$ python3 -q
>>> import numpy as np
>>> import numpy.linalg as la
>>> np.set_printoptions(suppress=True, linewidth=100)
>>> def rnd(a):
...     return np.round(a, 2) + 0
... 
>>> W0 = np.array([[0.0, -0.4, -1.5, -0.3, 0.3],
...     [0.1, -1.1, 4.5, 0.5, -1.6],
...     [0.3, -0.5, 0.3, -0.8, 0.5],
...     [-1.1, 0.8, -1.2, 1.2, 0.9]])
>>> Y = W0 / np.sqrt((W0 ** 2).mean(axis=1, keepdims=True))
>>> rnd(la.norm(Y, axis=1))
array([2.24, 2.24, 2.24, 2.24])
>>> la.matrix_rank(Y) == la.matrix_rank(W0)
np.True_
>>> rnd(Y[3])
array([-1.05,  0.76, -1.14,  1.14,  0.86])
>>> x0 = np.array([4, -3, -2, 0, -3])
>>> rnd((W0 * x0).sum(axis=1))
array([ 3.3, -0.5,  0.6, -7.1])
>>> (W0 @ x0).argmax()
np.int64(0)
>>> np.sign((W0 @ x0).round(6))
array([ 1., -1.,  1., -1.])
>>> rnd(W0 * x0)
array([[ 0. ,  1.2,  3. ,  0. , -0.9],
       [ 0.4,  3.3, -9. ,  0. ,  4.8],
       [ 1.2,  1.5, -0.6,  0. , -1.5],
       [-4.4, -2.4,  2.4,  0. , -2.7]])
>>> rnd(np.einsum("ij,j->i", W0, x0))
array([ 3.3, -0.5,  0.6, -7.1])
>>> la.norm(W0 @ x0) <= la.norm(W0, 2) * la.norm(x0) + 1e-9
np.True_
>>> W0 @ np.eye(5)[2]
array([-1.5,  4.5,  0.3, -1.2])
>>> U, s, Vh = la.svd(W0, full_matrices=False)
>>> rnd(U.T @ W0 @ Vh.T)
array([[5.36, 0.  , 0.  , 0.  ],
       [0.  , 2.01, 0.  , 0.  ],
       [0.  , 0.  , 0.78, 0.  ],
       [0.  , 0.  , 0.  , 0.63]])
>>> np.allclose(U * s @ Vh, W0)
True
>>> rnd(np.cumsum(s ** 2) / np.sum(s ** 2))
array([0.85, 0.97, 0.99, 1.  ])
>>> rnd(np.abs(Vh[0]))
array([0.08, 0.22, 0.91, 0.03, 0.34])
>>> rnd(s / s[0])
array([1.  , 0.38, 0.15, 0.12])
>>> arr = np.load("data.npy")
>>> arr
array([[ 1, -2,  4, -8],
       [ 1, -1,  1, -1],
       [ 1,  0,  0,  0]])
>>> U, s, Vh = la.svd(arr, full_matrices=False)
>>> rnd(s)
array([9.37, 1.4 , 0.57])
>>> rnd(U.T @ arr @ Vh.T)
array([[9.37, 0.  , 0.  ],
       [0.  , 1.4 , 0.  ],
       [0.  , 0.  , 0.57]])
>>> rnd(Vh @ Vh.T)
array([[1., 0., 0.],
       [0., 1., 0.],
       [0., 0., 1.]])
>>> rnd(np.abs(Vh[0]))
array([0.13, 0.23, 0.44, 0.86])
>>> (s > 1e-8).sum()
np.int64(3)
>>> rnd(np.sqrt((s ** 2).sum())), rnd(la.norm(arr))
(np.float64(9.49), np.float64(9.49))
>>> rng = np.random.default_rng(814273)
>>> Y = W0 + rng.integers(-2, 3, (4, 1)) @ rng.integers(-2, 3, (1, 5))
>>> Y
array([[ 1. , -2.4, -2.5, -0.3,  2.3],
       [-1.9,  2.9,  6.5,  0.5, -5.6],
       [-0.7,  1.5,  1.3, -0.8, -1.5],
       [-1.1,  0.8, -1.2,  1.2,  0.9]])
>>> np.abs(Y - W0).sum(axis=1)
array([ 6., 12.,  6.,  0.])
>>> rnd(la.svd(Y - W0, compute_uv=False))
array([7.75, 0.  , 0.  , 0.  ])
>>> rnd(Y - W0)
array([[ 1., -2., -1.,  0.,  2.],
       [-2.,  4.,  2.,  0., -4.],
       [-1.,  2.,  1.,  0., -2.],
       [ 0.,  0.,  0.,  0.,  0.]])
>>> W1 = np.array([[2, 4, 4, 4, 1, 0],
...     [3, 3, 4, 2, 3, 1],
...     [2, 3, 4, 2, 2, 1],
...     [0, 5, 2, 1, 3, 0]])
>>> c = np.array([4, 4, 5, 3, 2, 3])
>>> H = np.maximum(arr @ W1 + c, 0)
>>> (H > 0).astype(int)
array([[1, 0, 1, 1, 0, 1],
       [1, 1, 1, 1, 0, 1],
       [1, 1, 1, 1, 1, 1]])
>>> W2 = np.array([[1, 0, 1], [1, 1, 2], [0, 0, 1], [0, 2, 1], [1, 0, 2], [0, 2, 0]])
>>> H @ W2
array([[ 8, 16, 12],
       [ 8, 21, 24],
       [17, 28, 44]])
>>> Y = arr[0, 0] * arr[1:] - np.outer(arr[1:, 0], arr[0])
>>> Y
array([[ 0,  1, -3,  7],
       [ 0,  2, -4,  8]])
>>> arr[:, 0] / arr[0, 0]
array([1., 1., 1.])
>>> la.matrix_rank(Y), la.matrix_rank(arr)
(np.int64(2), np.int64(3))
>>> Y = arr / la.norm(arr, axis=1, keepdims=True)
>>> C2 = Y @ Y.T
>>> rnd(C2)
array([[1.  , 0.81, 0.11],
       [0.81, 1.  , 0.5 ],
       [0.11, 0.5 , 1.  ]])
>>> rnd(la.norm(Y, axis=1))
array([1., 1., 1.])
>>> rnd(C2[0])
array([1.  , 0.81, 0.11])
>>> data = np.load("sample14.npy")
>>> data
array([[ 3.97, -4.23,  1.63, -1.64,  1.68],
       [ 4.68, -2.77,  1.71,  1.39,  1.94],
       [ 4.35, -5.5 , -2.44, -0.18,  3.45],
       [ 4.37, -5.46,  1.43,  1.44,  2.5 ],
       [-6.33, -2.25,  2.46,  0.34, -4.9 ],
       [-4.33, -2.81,  3.21,  2.75, -4.47],
       [-5.25, -2.05,  2.49,  3.72, -6.67],
       [-4.35, -1.68,  1.27,  3.59, -7.49],
       [ 4.25, -3.91,  1.64,  1.37,  2.53],
       [ 3.  , -4.72,  0.85, -0.08,  1.52],
       [ 4.15, -1.77,  1.14,  1.56,  2.65],
       [-5.04, -1.49,  2.29,  3.58, -4.75]])
>>> C2 = np.cov(data, rowvar=False)
>>> C2.shape
(5, 5)
>>> rnd(np.corrcoef(data.T))
array([[ 1.  , -0.68, -0.55, -0.62,  0.97],
       [-0.68,  1.  ,  0.58,  0.67, -0.71],
       [-0.55,  0.58,  1.  ,  0.44, -0.55],
       [-0.62,  0.67,  0.44,  1.  , -0.69],
       [ 0.97, -0.71, -0.55, -0.69,  1.  ]])
>>> rnd(np.median(data, axis=0))
array([ 3.49, -2.79,  1.63,  1.42,  1.6 ])
>>> X = np.load("x.npy")
>>> X
array([[-0.33, -0.3 ,  0.03],
       [-0.11, -0.1 ,  0.01],
       [ 0.55,  0.5 , -0.05],
       [ 0.55,  0.5 , -0.05]])
>>> [round(float(x), 2) for x in la.svd(X, compute_uv=False)[:3]]
[1.15, 0.0, 0.0]
>>> np.argsort(-la.norm(X, axis=0).round(6), kind="stable")[:3]
array([0, 1, 2])
>>> rnd(la.norm(X, 2) / la.norm(X))
np.float64(1.0)
>>> la.cond(X) > 100
np.True_
